$ python -q
>>> import numpy as np
>>> np.set_printoptions(precision=2, suppress=True, linewidth=120)
>>> m1 = np.load("run1.npy")
>>> m1
array([[-40.  ,  40.22, -20.46,  -7.31, -44.41, -14.56,  19.6 , -15.2 , -28.15],
       [-34.05,  34.43, -19.17,  -6.76, -38.69, -12.01,  16.38, -11.74, -23.86],
       [-20.37,  21.11, -15.53,  -5.31, -25.25,  -6.21,   9.25,  -4.37, -14.22],
       [-19.55,  20.31, -15.27,  -5.21, -24.42,  -5.86,   8.84,  -3.96, -13.65],
       [-15.77,  16.61, -13.99,  -4.73, -20.58,  -4.29,   6.96,  -2.15, -11.07],
       [-15.38,  16.23, -13.85,  -4.68, -20.18,  -4.13,   6.77,  -1.97, -10.81],
       [-12.46,  13.37, -12.72,  -4.28, -17.15,  -2.93,   5.37,  -0.68,  -8.85],
       [-10.27,  11.22, -11.78,  -3.95, -14.83,  -2.05,   4.34,   0.22,  -7.4 ],
       [ -1.78,   2.73,  -6.55,  -2.2 ,  -5.06,   1.1 ,   0.72,   2.57,  -1.99],
       [ -0.63,   1.52,  -5.3 ,  -1.79,  -3.46,   1.4 ,   0.31,   2.52,  -1.28],
       [ -0.5 ,   1.38,  -5.14,  -1.74,  -3.27,   1.43,   0.27,   2.5 ,  -1.2 ],
       [  0.07,   0.74,  -4.26,  -1.45,  -2.33,   1.51,   0.09,   2.32,  -0.83],
       [  0.43,   0.3 ,  -3.48,  -1.2 ,  -1.63,   1.49,  -0.01,   2.07,  -0.58],
       [  0.62,  -0.24,  -1.28,  -0.47,  -0.27,   0.91,  -0.05,   0.94,  -0.17],
       [  0.52,  -0.22,  -0.94,  -0.35,  -0.15,   0.73,  -0.04,   0.71,  -0.13],
       [ -1.73,   0.88,   1.11,   0.59,  -0.46,  -2.1 ,  -0.45,  -0.82,   0.86],
       [ -2.18,   1.06,   1.15,   0.7 ,  -0.66,  -2.72,  -0.8 ,  -0.73,   1.35],
       [ -2.46,   1.15,   1.11,   0.77,  -0.79,  -3.13,  -1.1 ,  -0.57,   1.76],
       [ -3.05,   1.15,   0.7 ,   0.91,  -1.08,  -4.3 ,  -2.37,   0.4 ,   3.42],
       [ -3.07,   1.14,   0.67,   0.92,  -1.09,  -4.35,  -2.45,   0.47,   3.52],
       [ -3.14,   1.07,   0.51,   0.94,  -1.13,  -4.6 ,  -2.83,   0.81,   4.01],
       [ -3.19,   0.99,   0.34,   0.96,  -1.15,  -4.83,  -3.2 ,   1.16,   4.48],
       [ -3.22,   0.84,   0.09,   0.97,  -1.16,  -5.12,  -3.75,   1.69,   5.18],
       [ -3.14,   0.37,  -0.56,   1.  ,  -1.09,  -5.7 ,  -5.11,   3.07,   6.89],
       [ -3.13,   0.35,  -0.58,   1.  ,  -1.09,  -5.71,  -5.15,   3.11,   6.94],
       [ -2.77,  -0.48,  -1.52,   1.  ,  -0.85,  -6.3 ,  -7.04,   5.12,   9.3 ],
       [ -2.55,  -0.88,  -1.94,   0.99,  -0.7 ,  -6.49,  -7.86,   6.01,  10.32],
       [ -2.45,  -1.06,  -2.11,   0.98,  -0.64,  -6.57,  -8.2 ,   6.39,  10.74],
       [ -1.92,  -1.92,  -2.92,   0.96,  -0.29,  -6.86,  -9.79,   8.15,  12.71],
       [ -1.2 ,  -3.  ,  -3.88,   0.92,   0.19,  -7.12, -11.64,  10.25,  15.01],
       [  4.05,  -9.86,  -9.08,   0.63,   3.73,  -7.48, -21.87,  22.19,  27.65],
       [  4.62, -10.56,  -9.56,   0.6 ,   4.12,  -7.45, -22.83,  23.33,  28.83],
       [  9.27, -16.17, -13.24,   0.35,   7.32,  -7.02, -30.23,  32.18,  37.96],
       [ 10.76, -17.92, -14.34,   0.27,   8.35,  -6.83, -32.46,  34.87,  40.71],
       [ 14.63, -22.42, -17.07,   0.07,  11.04,  -6.23, -38.07,  41.66,  47.63],
       [ 15.59, -23.53, -17.72,   0.02,  11.71,  -6.07, -39.42,  43.3 ,  49.29]])
>>> ang = np.radians(90)
>>> Rm = np.eye(9)
>>> Rm[3, 3] = Rm[0, 0] = np.cos(ang)
>>> Rm[3, 0], Rm[0, 3] = -np.sin(ang), np.sin(ang)
>>> Rm.round(2) + 0
array([[ 0.,  0.,  0.,  1.,  0.,  0.,  0.,  0.,  0.],
       [ 0.,  1.,  0.,  0.,  0.,  0.,  0.,  0.,  0.],
       [ 0.,  0.,  1.,  0.,  0.,  0.,  0.,  0.,  0.],
       [-1.,  0.,  0.,  0.,  0.,  0.,  0.,  0.,  0.],
       [ 0.,  0.,  0.,  0.,  1.,  0.,  0.,  0.,  0.],
       [ 0.,  0.,  0.,  0.,  0.,  1.,  0.,  0.,  0.],
       [ 0.,  0.,  0.,  0.,  0.,  0.,  1.,  0.,  0.],
       [ 0.,  0.,  0.,  0.,  0.,  0.,  0.,  1.,  0.],
       [ 0.,  0.,  0.,  0.,  0.,  0.,  0.,  0.,  1.]])
>>> out = m1 @ Rm.T
>>> np.round(np.linalg.svd(m1, compute_uv=False), 2) + 0, np.round(np.linalg.svd(out, compute_uv=False), 2) + 0
(array([194.37, 108.19,  27.59,   0.  ,   0.  ,   0.  ,   0.  ,   0.  ,   0.  ]), array([194.37, 108.19,  27.59,   0.  ,   0.  ,   0.  ,   0.  ,   0.  ,   0.  ]))
>>> np.allclose(np.linalg.norm(m1, axis=1), np.linalg.norm(out, axis=1))
True
>>> np.allclose(m1 @ m1.T, out @ out.T)
True
>>> np.abs(out - m1).max(axis=0)
array([32.69,  0.  ,  0.  , 47.31,  0.  ,  0.  ,  0.  ,  0.  ,  0.  ])
>>> rank = np.linalg.matrix_rank(m1)
>>> rank
np.int64(3)
>>> ns = np.linalg.svd(m1)[2][rank:].T
>>> [int(np.linalg.matrix_rank(m1[:, :j + 1])) for j in range(9)]
[1, 2, 3, 3, 3, 3, 3, 3, 3]
>>> [int(np.linalg.matrix_rank(m1[:i])) for i in range(1, len(m1) + 1)]
[1, 2, 3, 3, 3, 3, 3, 3, 3, 3, 3, 3, 3, 3, 3, 3, 3, 3, 3, 3, 3, 3, 3, 3, 3, 3, 3, 3, 3, 3, 3, 3, 3, 3, 3, 3]
>>> ns.shape
(9, 6)
>>> np.allclose(m1 @ ns, 0)
True
>>> Ac = m1 - m1.mean(axis=0)
>>> Uu, sigma, Vh = np.linalg.svd(Ac, full_matrices=False)
>>> np.abs(Uu[:, 0]).argmax()
np.int64(0)
>>> np.round((sigma ** 2).sum() ** 2 / (sigma ** 4).sum(), 2)
np.float64(1.29)
>>> (np.sign(Uu[:, 0]) == np.sign(Uu[0, 0])).astype(int)
array([1, 1, 1, 1, 1, 1, 1, 1, 1, 1, 1, 1, 1, 1, 1, 1, 1, 1, 1, 1, 1, 1, 0, 0, 0, 0, 0, 0, 0, 0, 0, 0, 0, 0, 0, 0])
>>> print(np.round(sigma ** 2 / (sigma ** 2).sum(), 2) + 0)
[0.87 0.11 0.02 0.   0.   0.   0.   0.   0.  ]
>>> np.linalg.cond(m1) > 100
np.True_
>>> np.linalg.matrix_rank(m1, rtol=0.1)
np.int64(3)
>>> round(np.linalg.norm(m1, 2) / np.linalg.norm(m1), 2)
np.float64(0.87)
>>> F = np.loadtxt("w.csv", delimiter=",")
>>> print(F)
[[ 1.01  1.39  3.38 -2.59 -1.63 -1.82  0.22]
 [ 1.53  2.05  5.08 -3.86 -2.43 -2.71  0.28]
 [-1.52 -2.11 -5.09  3.87  2.39  2.72 -0.31]
 [ 0.49  0.69  1.69 -1.28 -0.79 -0.92  0.09]
 [-1.01 -1.41 -3.38  2.58  1.57  1.79 -0.19]
 [-1.45 -2.1  -5.11  3.92  2.41  2.69 -0.28]
 [ 1.02  1.4   3.42 -2.59 -1.59 -1.85  0.16]
 [-1.53 -2.12 -5.15  3.92  2.43  2.69 -0.27]
 [ 0.49  0.7   1.67 -1.28 -0.8  -0.91  0.08]
 [-0.49 -0.74 -1.72  1.26  0.77  0.88 -0.1 ]
 [-1.51 -2.08 -5.11  3.9   2.43  2.7  -0.29]
 [ 0.96  1.4   3.39 -2.59 -1.61 -1.8   0.24]
 [-1.01 -1.4  -3.4   2.6   1.59  1.8  -0.22]
 [ 0.5   0.73  1.7  -1.32 -0.78 -0.9   0.13]
 [-0.51 -0.7  -1.66  1.3   0.84  0.88 -0.09]
 [-1.47 -2.12 -5.08  3.9   2.45  2.71 -0.29]
 [-1.52 -2.09 -5.11  3.92  2.41  2.7  -0.26]
 [-1.02 -1.43 -3.44  2.56  1.61  1.81 -0.23]
 [ 0.5   0.7   1.73 -1.28 -0.83 -0.87  0.1 ]
 [ 0.01 -0.01  0.    0.02 -0.03  0.01  0.  ]
 [ 0.51  0.72  1.68 -1.32 -0.82 -0.88  0.11]
 [ 0.46  0.7   1.68 -1.31 -0.8  -0.91  0.13]
 [-0.48 -0.72 -1.71  1.31  0.82  0.88 -0.12]
 [-1.   -1.41 -3.42  2.57  1.59  1.78 -0.2 ]
 [ 0.53  0.67  1.69 -1.33 -0.81 -0.91  0.12]
 [ 0.51  0.68  1.67 -1.3  -0.79 -0.9   0.12]
 [-0.01  0.03 -0.02  0.04  0.01  0.01  0.  ]
 [-0.48 -0.73 -1.69  1.32  0.81  0.9  -0.09]
 [ 0.02 -0.05  0.01 -0.01 -0.04  0.03  0.01]
 [-1.51 -2.12 -5.12  3.86  2.4   2.7  -0.28]
 [ 1.51  2.1   5.1  -3.9  -2.4  -2.68  0.27]
 [-1.49 -2.11 -5.04  3.86  2.39  2.72 -0.3 ]
 [ 1.02  1.44  3.42 -2.61 -1.62 -1.83  0.21]
 [-0.5  -0.71 -1.7   1.29  0.79  0.87 -0.1 ]
 [ 1.03  1.42  3.37 -2.63 -1.63 -1.81  0.21]
 [ 0.05 -0.04 -0.04  0.02  0.    0.01  0.03]
 [-1.01 -1.41 -3.41  2.62  1.59  1.82 -0.22]
 [ 0.   -0.02 -0.03  0.01  0.01 -0.01  0.01]
 [ 0.01  0.    0.   -0.01  0.02  0.02  0.  ]]
>>> x0 = np.array([1, 0, 1, 1, 0, 2, 0])
>>> target = F @ x0
>>> print(np.round(np.linalg.pinv(F) @ F, 2) + 0)
[[1. 0. 0. 0. 0. 0. 0.]
 [0. 1. 0. 0. 0. 0. 0.]
 [0. 0. 1. 0. 0. 0. 0.]
 [0. 0. 0. 1. 0. 0. 0.]
 [0. 0. 0. 0. 1. 0. 0.]
 [0. 0. 0. 0. 0. 1. 0.]
 [0. 0. 0. 0. 0. 0. 1.]]
>>> target
array([-1.84, -2.67,  2.7 , -0.94,  1.77,  2.74, -1.85,  2.62, -0.94,  0.81,  2.68, -1.84,  1.79, -0.92,  0.89,  2.77,
        2.69,  1.72, -0.79,  0.05, -0.89, -0.99,  0.88,  1.71, -0.93, -0.92,  0.03,  0.95,  0.08,  2.63, -2.65,  2.77,
       -1.83,  0.83, -1.85,  0.05,  1.84, -0.04,  0.04])
>>> print(np.round(np.linalg.lstsq(F, target)[0], 2) + 0)
[1. 0. 1. 1. 0. 2. 0.]
>>> rng = np.random.default_rng(171)
>>> target = target + 0.02 * rng.normal(size=39)
>>> target
array([-1.83, -2.67,  2.71, -0.93,  1.8 ,  2.75, -1.85,  2.61, -0.94,  0.79,  2.66, -1.83,  1.77, -0.91,  0.9 ,  2.76,
        2.66,  1.69, -0.77,  0.05, -0.91, -0.97,  0.87,  1.71, -0.93, -0.95,  0.07,  0.95,  0.1 ,  2.64, -2.63,  2.76,
       -1.86,  0.82, -1.82,  0.05,  1.83, -0.03,  0.07])
>>> b, *_ = np.linalg.lstsq(F, target)
>>> [round(float(np.linalg.norm(np.linalg.solve(F.T @ F + lam * np.eye(7), F.T @ target))), 2) for lam in (0, 1, 10, 100)]
[2.84, 0.35, 0.34, 0.31]
>>> print(b.round())
[ 1.  0.  1.  1. -0.  2.  0.]
>>> b
array([ 0.95,  0.03,  1.1 ,  1.06, -0.08,  2.19,  0.15])
>>> lab = F[:, 6] > np.median(F[:, 6])
>>> u = F[lab].mean(axis=0) - F[~lab].mean(axis=0)
>>> ((F - F.mean(axis=0)) @ u > 0).astype(int)
array([1, 1, 0, 1, 0, 0, 1, 0, 1, 0, 0, 1, 0, 1, 0, 0, 0, 0, 1, 1, 1, 1, 0, 0, 1, 1, 1, 0, 1, 0, 1, 0, 1, 0, 1, 1, 0,
       1, 1])
>>> np.argsort(-np.abs(u).round(6), kind="stable")
array([2, 3, 5, 4, 1, 0, 6])
>>> J = np.load("layer3.npy")
>>> J.round(2) + 0
array([[-0.2 ,  0.38,  0.2 , -0.49,  0.57,  0.29,  0.09, -0.27, -0.19,  0.01],
       [-0.23, -0.38,  0.41,  0.37,  0.05,  0.16,  0.54,  0.01, -0.4 ,  0.16],
       [-0.55,  0.09,  0.08,  0.07, -0.39,  0.08, -0.09, -0.53,  0.35,  0.32],
       [-0.23, -0.13, -0.26, -0.57, -0.23, -0.48,  0.25,  0.11, -0.31,  0.28],
       [ 0.26,  0.38,  0.52, -0.01, -0.25, -0.04, -0.29,  0.25, -0.22,  0.5 ],
       [ 0.03,  0.46,  0.32,  0.03, -0.19, -0.38,  0.51,  0.  ,  0.24, -0.43],
       [-0.23,  0.38, -0.28,  0.48,  0.12, -0.34, -0.22, -0.18, -0.53, -0.1 ],
       [-0.26, -0.38,  0.51, -0.14,  0.14, -0.39, -0.47, -0.02, -0.01, -0.34],
       [ 0.39, -0.11,  0.05, -0.19, -0.45,  0.19, -0.04, -0.54, -0.41, -0.31],
       [ 0.46, -0.16,  0.04,  0.1 ,  0.36, -0.45,  0.11, -0.49,  0.18,  0.37]])
>>> ang = np.radians(135)
>>> Rm = np.eye(10)
>>> Rm[2, 2] = Rm[9, 9] = np.cos(ang)
>>> Rm[2, 9], Rm[9, 2] = -np.sin(ang), np.sin(ang)
>>> Rm
array([[ 1.  ,  0.  ,  0.  ,  0.  ,  0.  ,  0.  ,  0.  ,  0.  ,  0.  ,  0.  ],
       [ 0.  ,  1.  ,  0.  ,  0.  ,  0.  ,  0.  ,  0.  ,  0.  ,  0.  ,  0.  ],
       [ 0.  ,  0.  , -0.71,  0.  ,  0.  ,  0.  ,  0.  ,  0.  ,  0.  , -0.71],
       [ 0.  ,  0.  ,  0.  ,  1.  ,  0.  ,  0.  ,  0.  ,  0.  ,  0.  ,  0.  ],
       [ 0.  ,  0.  ,  0.  ,  0.  ,  1.  ,  0.  ,  0.  ,  0.  ,  0.  ,  0.  ],
       [ 0.  ,  0.  ,  0.  ,  0.  ,  0.  ,  1.  ,  0.  ,  0.  ,  0.  ,  0.  ],
       [ 0.  ,  0.  ,  0.  ,  0.  ,  0.  ,  0.  ,  1.  ,  0.  ,  0.  ,  0.  ],
       [ 0.  ,  0.  ,  0.  ,  0.  ,  0.  ,  0.  ,  0.  ,  1.  ,  0.  ,  0.  ],
       [ 0.  ,  0.  ,  0.  ,  0.  ,  0.  ,  0.  ,  0.  ,  0.  ,  1.  ,  0.  ],
       [ 0.  ,  0.  ,  0.71,  0.  ,  0.  ,  0.  ,  0.  ,  0.  ,  0.  , -0.71]])
>>> out = J @ Rm.T
>>> np.allclose(np.linalg.norm(J, axis=1), np.linalg.norm(out, axis=1))
True
>>> out.round(2) + 0
array([[-0.2 ,  0.38, -0.15, -0.49,  0.57,  0.29,  0.09, -0.27, -0.19,  0.14],
       [-0.23, -0.38, -0.4 ,  0.37,  0.05,  0.16,  0.54,  0.01, -0.4 ,  0.17],
       [-0.55,  0.09, -0.28,  0.07, -0.39,  0.08, -0.09, -0.53,  0.35, -0.17],
       [-0.23, -0.13, -0.01, -0.57, -0.23, -0.48,  0.25,  0.11, -0.31, -0.39],
       [ 0.26,  0.38, -0.73, -0.01, -0.25, -0.04, -0.29,  0.25, -0.22,  0.02],
       [ 0.03,  0.46,  0.07,  0.03, -0.19, -0.38,  0.51,  0.  ,  0.24,  0.53],
       [-0.23,  0.38,  0.27,  0.48,  0.12, -0.34, -0.22, -0.18, -0.53, -0.12],
       [-0.26, -0.38, -0.12, -0.14,  0.14, -0.39, -0.47, -0.02, -0.01,  0.6 ],
       [ 0.39, -0.11,  0.18, -0.19, -0.45,  0.19, -0.04, -0.54, -0.41,  0.25],
       [ 0.46, -0.16, -0.29,  0.1 ,  0.36, -0.45,  0.11, -0.49,  0.18, -0.23]])
>>> M = np.load("block7.npy")
>>> M
array([[-7,  0,  0,  0,  0,  0,  0],
       [ 6, -4,  0,  0,  0,  0,  0],
       [ 2,  1, -3,  0,  0,  0,  0],
       [-7, -7, -1,  2,  0,  0,  0],
       [-3,  4,  6, -9,  0,  0,  0],
       [ 7,  6,  5, -1,  8, -7,  0],
       [-1,  6,  9,  3,  1,  1,  1]])
>>> rank = np.linalg.matrix_rank(M)
>>> rank
np.int64(6)
>>> ns = np.linalg.svd(M)[2][rank:].T
>>> [int(np.linalg.matrix_rank(np.delete(M, i, axis=0))) for i in range(7)]
[6, 6, 6, 6, 6, 5, 5]
>>> ns.shape
(7, 1)
>>> np.allclose(M @ ns, 0)
True
>>> Uu, sigma, Vh = np.linalg.svd(M)
>>> sigma.round(2) + 0
array([18.63, 13.95,  9.07,  7.47,  5.87,  0.4 ,  0.  ])
>>> out = Uu[:, :6] @ np.diag(sigma[:6]) @ Vh[:6]
>>> round(float(np.linalg.norm(M - out, 2)), 2), round(float(sigma[6]), 2)
(0.0, 0.0)
>>> out.round(2) + 0
array([[-7.,  0.,  0.,  0.,  0.,  0.,  0.],
       [ 6., -4.,  0.,  0.,  0.,  0.,  0.],
       [ 2.,  1., -3.,  0.,  0.,  0.,  0.],
       [-7., -7., -1.,  2.,  0.,  0.,  0.],
       [-3.,  4.,  6., -9.,  0.,  0.,  0.],
       [ 7.,  6.,  5., -1.,  8., -7.,  0.],
       [-1.,  6.,  9.,  3.,  1.,  1.,  1.]])
>>> np.linalg.matrix_rank(M, rtol=0.05)
np.int64(5)
>>> np.linalg.matrix_rank(out)
np.int64(6)
>>> round(float(np.abs(M - out).max()), 2)
0.0
>>> u = np.array([4, 4, 4, 1, 1, 4, 2, 4])
>>> arr = 3 * np.eye(8) + np.outer(u, u)
>>> arr
array([[19., 16., 16.,  4.,  4., 16.,  8., 16.],
       [16., 19., 16.,  4.,  4., 16.,  8., 16.],
       [16., 16., 19.,  4.,  4., 16.,  8., 16.],
       [ 4.,  4.,  4.,  4.,  1.,  4.,  2.,  4.],
       [ 4.,  4.,  4.,  1.,  4.,  4.,  2.,  4.],
       [16., 16., 16.,  4.,  4., 19.,  8., 16.],
       [ 8.,  8.,  8.,  2.,  2.,  8.,  7.,  8.],
       [16., 16., 16.,  4.,  4., 16.,  8., 19.]])
>>> out = M / np.sqrt((M ** 2).mean(axis=1, keepdims=True))
>>> print(M - M.mean(axis=1, keepdims=True))
[[-6.    1.    1.    1.    1.    1.    1.  ]
 [ 5.71 -4.29 -0.29 -0.29 -0.29 -0.29 -0.29]
 [ 2.    1.   -3.    0.    0.    0.    0.  ]
 [-5.14 -5.14  0.86  3.86  1.86  1.86  1.86]
 [-2.71  4.29  6.29 -8.71  0.29  0.29  0.29]
 [ 4.43  3.43  2.43 -3.57  5.43 -9.57 -2.57]
 [-3.86  3.14  6.14  0.14 -1.86 -1.86 -1.86]]
>>> print(np.linalg.matrix_rank(M - M.mean(axis=1, keepdims=True)))
5
>>> w, vecs = np.linalg.eigh(arr)
>>> x0 = np.array([5, 0, 1, 3, 3, 3, 1, 3])
>>> vecs * np.abs(w) @ vecs.T
array([[19., 16., 16.,  4.,  4., 16.,  8., 16.],
       [16., 19., 16.,  4.,  4., 16.,  8., 16.],
       [16., 16., 19.,  4.,  4., 16.,  8., 16.],
       [ 4.,  4.,  4.,  4.,  1.,  4.,  2.,  4.],
       [ 4.,  4.,  4.,  1.,  4.,  4.,  2.,  4.],
       [16., 16., 16.,  4.,  4., 19.,  8., 16.],
       [ 8.,  8.,  8.,  2.,  2.,  8.,  7.,  8.],
       [16., 16., 16.,  4.,  4., 16.,  8., 19.]])
>>> round(x0 @ arr @ x0 / (x0 @ x0), 2), round(float(w[0]), 2), w[-1]
(np.float64(52.78), 3.0, np.float64(89.0))
